$ ipython --no-banner

In [1]: import numpy as np

In [2]: import numpy.linalg as la

In [3]: np.set_printoptions(precision=3, suppress=True, linewidth=200)

In [4]: E = np.load("test4.npy")

In [5]: E
Out[5]: 
array([[ 1.   ,  0.   ,  0.   ],
       [ 0.   ,  0.866,  0.5  ],
       [ 0.   , -0.5  ,  0.866]])

In [6]: r0 = np.array([-3, 8])

In [7]: np.cross(E[0, :3], E[1, :3])
Out[7]: array([ 0.   , -0.5  ,  0.866])

In [8]: np.polyval(r0, E[0])
Out[8]: array([5., 8., 8.])

In [9]: np.correlate(E[0], E[1], "full")
Out[9]: array([0.5  , 0.866, 0.   , 0.   , 0.   ])

In [10]: np.convolve(E[0], r0)
Out[10]: array([-3.,  8.,  0.,  0.])

In [11]: Q, _ = la.qr(np.array([[1.1, -0.6, 0.8], [1.1, 0.5, -1.3], [1.1, 1.4, -0.1]]))

In [12]: ev = np.array([-4, 5, 1])

In [13]: mat = Q @ np.diag(ev) @ Q.T

In [14]: mat
Out[14]: 
array([[ 1.462, -1.804, -3.658],
       [-1.804, -0.658, -1.538],
       [-3.658, -1.538,  1.196]])

In [15]: # symmetric, so the eigenvalues are real

In [16]: x = np.array([0, 1, 1])

In [17]: mat * x
Out[17]: 
array([[ 0.   , -1.804, -3.658],
       [-0.   , -0.658, -1.538],
       [-0.   , -1.538,  1.196]])

In [18]: (mat @ x).argmax()
Out[18]: np.int64(2)

In [19]: la.norm(mat @ x) <= la.norm(mat, 2) * la.norm(x) + 1e-9
Out[19]: np.True_

In [20]: mat @ (2 * x)
Out[20]: array([-10.924,  -4.392,  -0.684])

In [21]: Q = mat.astype(float).copy()

In [22]: for j in range(3):
    ...:     Q[:, j] -= Q[:, :j] @ (Q[:, :j].T @ Q[:, j])
    ...:     Q[:, j] /= la.norm(Q[:, j])
    ...: 

In [23]: Q
Out[23]: 
array([[ 0.337, -0.941, -0.038],
       [-0.416, -0.113, -0.902],
       [-0.844, -0.32 ,  0.43 ]])

In [24]: np.round(Q.T @ mat, 3) + 0
Out[24]: 
array([[ 4.333,  0.964, -1.603],
       [ 0.   ,  2.264,  3.232],
       [ 0.   ,  0.   ,  2.039]])

In [25]: data = np.array([[1, 0, 0, 0], [1, 1, 0, 0], [2, -1, 1, 0], [1, -1, 1, 1]])

In [26]: x = np.array([2, 0, 2, 1])

In [27]: target = data @ x

In [28]: target
Out[28]: array([2, 2, 6, 5])

In [29]: np.round(la.solve(data, target + data[:, 2]), 3) + 0
Out[29]: array([2., 0., 3., 1.])

In [30]: la.solve(data, target)
Out[30]: array([2., 0., 2., 1.])

In [31]: la.solve(data.T, data[2])
Out[31]: array([0., 0., 1., 0.])

In [32]: la.solve(data, data[:, 3])
Out[32]: array([ 0.,  0., -0.,  1.])

In [33]: round(la.norm(data, "nuc"), 3)
Out[33]: np.float64(5.754)

In [34]: round(float(la.norm(data[0], 1)), 3), round(float(la.norm(data[0], np.inf)), 3)
Out[34]: (1.0, 1.0)

In [35]: la.norm(data, axis=1)
Out[35]: array([1.   , 1.414, 2.449, 2.   ])

In [36]: round(la.norm(data[0] - data[3]), 3)
Out[36]: np.float64(1.732)

In [37]: ev, evecs = la.eig(data)

In [38]: np.sort(la.eigvals(data.T))
Out[38]: array([1., 1., 1., 1.])

In [39]: np.prod(ev)
Out[39]: np.float64(1.0)

In [40]: np.sort(la.eigvals(data @ data))
Out[40]: array([1., 1., 1., 1.])

In [41]: ev
Out[41]: array([1., 1., 1., 1.])

In [42]: data @ evecs[:, 0] - ev[0] * evecs[:, 0]
Out[42]: array([0., 0., 0., 0.])

In [43]: m1 = np.loadtxt("sample5.csv", delimiter=",")

In [44]: m1
Out[44]: 
array([[-1., -6.,  0.],
       [-6.,  0.,  0.],
       [ 0.,  0.,  2.]])

In [45]: B = m1[0, 0] * m1[1:] - np.outer(m1[1:, 0], m1[0])

In [46]: B
Out[46]: 
array([[  0., -36.,   0.],
       [  0.,   0.,  -2.]])

In [47]: np.flatnonzero(~B.round(6).any(axis=1))
Out[47]: array([], dtype=int64)

In [48]: B = np.array([[-2, 2, -2], [-2, 2, 2], [-1, -1, 0]])

In [49]: np.einsum("ij->j", m1)
Out[49]: array([-7., -6.,  2.])

In [50]: P = np.triu(np.array([[5, 3, 5], [2, 3, 5], [4, 4, 5]]), 1) + np.eye(3)

In [51]: B = P @ m1 @ la.inv(P)

In [52]: P @ m1 - m1 @ P
Out[52]: 
array([[-18.,   3.,  45.],
       [  0.,  18.,  40.],
       [  0.,   0.,   0.]])

In [53]: np.trace(B), np.trace(m1)
Out[53]: (np.float64(1.0), np.float64(1.0))

In [54]: np.poly(B)
Out[54]: array([  1.,  -1., -38.,  72.])

In [55]: round(la.det(B), 3)
Out[55]: np.float64(-72.0)

In [56]: la.matrix_rank(B)
Out[56]: np.int64(3)

In [57]: def softmax(z):
    ...:     e = np.exp(z - z.max(axis=-1, keepdims=True))
    ...:     return e / e.sum(axis=-1, keepdims=True)
    ...: 

In [58]: softmax(m1[2])
Out[58]: array([0.107, 0.107, 0.787])

In [59]: softmax(m1[2] + 2)
Out[59]: array([0.107, 0.107, 0.787])

In [60]: np.round(softmax(10 * m1[2]), 3) + 0
Out[60]: array([0., 0., 1.])

In [61]: att = m1 @ m1.T / np.sqrt(3)

In [62]: softmax(att).round(6).argmax(axis=1)
Out[62]: array([0, 1, 2])

In [63]: np.round(softmax(att + np.triu(np.full(att.shape, -np.inf), 1)), 3) + 0
Out[63]: 
array([[1.   , 0.   , 0.   ],
       [0.   , 1.   , 0.   ],
       [0.083, 0.083, 0.834]])

In [64]: M = np.loadtxt("run19.csv", delimiter=",")

In [65]: M
Out[65]: 
array([[ 0.,  2., -3.,  3.],
       [ 2.,  0.,  0.,  0.],
       [-3.,  0.,  0.,  0.],
       [ 3.,  0.,  0.,  0.]])

In [66]: ev, evecs = la.eigh(m1)

In [67]: ev
Out[67]: array([-6.521,  2.   ,  5.521])

In [68]: la.svd(m1, compute_uv=False)
Out[68]: array([6.521, 5.521, 2.   ])

In [69]: np.round(evecs.T @ m1 @ evecs, 3) + 0
Out[69]: 
array([[-6.521,  0.   ,  0.   ],
       [ 0.   ,  2.   ,  0.   ],
       [ 0.   ,  0.   ,  5.521]])

In [70]: np.round(evecs @ np.diag(ev) @ evecs.T, 3) + 0
Out[70]: 
array([[-1., -6.,  0.],
       [-6.,  0.,  0.],
       [ 0.,  0.,  2.]])

In [71]: round(float(ev.sum()), 3), np.trace(m1)
Out[71]: (1.0, np.float64(1.0))

In [72]: np.abs(evecs[:, -1]).round(6).argmax()
Out[72]: np.int64(1)

In [73]: la.eigvalsh(m1 @ m1)
Out[73]: array([ 4.   , 30.479, 42.521])

In [74]: np.abs(evecs[:, -1])
Out[74]: array([0.677, 0.736, 0.   ])

In [75]: np.unique(ev.round(6) + 0, return_counts=True)[1]
Out[75]: array([1, 1, 1])

In [76]: Uu, sigma, Vt = la.svd(M)

In [77]: evecs = Vt[:(sigma > 1e-8).sum()]

In [78]: rng = np.random.default_rng(33284)

In [79]: x = M[2] + 5 * M[0] + rng.integers(2) * np.eye(4)[3]

In [80]: x
Out[80]: array([ -3.,  10., -15.,  15.])

In [81]: np.diag(evecs.T @ evecs)
Out[81]: array([1.   , 0.182, 0.409, 0.409])

In [82]: np.unique(M.round(6), axis=0).shape
Out[82]: (4, 4)

In [83]: la.lstsq(M[:-1].T, M[-1])[2]
Out[83]: np.int32(2)

In [84]: th = np.radians(135)

In [85]: R = np.eye(4)

In [86]: R[2, 2] = R[1, 1] = np.cos(th)

In [87]: R[2, 1], R[1, 2] = -np.sin(th), np.sin(th)

In [88]: R
Out[88]: 
array([[ 1.   ,  0.   ,  0.   ,  0.   ],
       [ 0.   , -0.707,  0.707,  0.   ],
       [ 0.   , -0.707, -0.707,  0.   ],
       [ 0.   ,  0.   ,  0.   ,  1.   ]])

In [89]: B = M @ R.T

In [90]: np.round(la.det(R), 3), round(float(np.trace(R)), 3)
Out[90]: (np.float64(1.0), 0.586)

In [91]: B
Out[91]: 
array([[ 0.   , -3.536,  0.707,  3.   ],
       [ 2.   ,  0.   ,  0.   ,  0.   ],
       [-3.   ,  0.   ,  0.   ,  0.   ],
       [ 3.   ,  0.   ,  0.   ,  0.   ]])

In [92]: np.all(la.eigvalsh(M) > 0)
Out[92]: np.False_

In [93]: [round(float(la.det(M[:i, :i])), 2) + 0 for i in range(1, 5)]
Out[93]: [0.0, -4.0, 0.0, 0.0]

In [94]: r0 = np.array([2, 2]) + 0.5

In [95]: X = np.outer(r0, r0) / (r0 @ r0)

In [96]: X
Out[96]: 
array([[0.5, 0.5],
       [0.5, 0.5]])

In [97]: lab = rng.permutation(2)

In [98]: lab
Out[98]: array([0, 1])

In [99]: B = X[lab][:, lab]

In [100]: B
Out[100]: 
array([[0.5, 0.5],
       [0.5, 0.5]])

In [101]: np.trace(B)
Out[101]: np.float64(1.0)

In [102]: np.round(np.sort(np.abs(la.eigvals(B))), 3) + 0
Out[102]: array([0., 1.])

In [103]: feats = np.loadtxt("layer13.csv", delimiter=",")

In [104]: feats
Out[104]: 
array([[-3.,  3.],
       [-3.,  3.]])

In [105]: la.matrix_rank(feats, rtol=0.1)
Out[105]: np.int64(1)
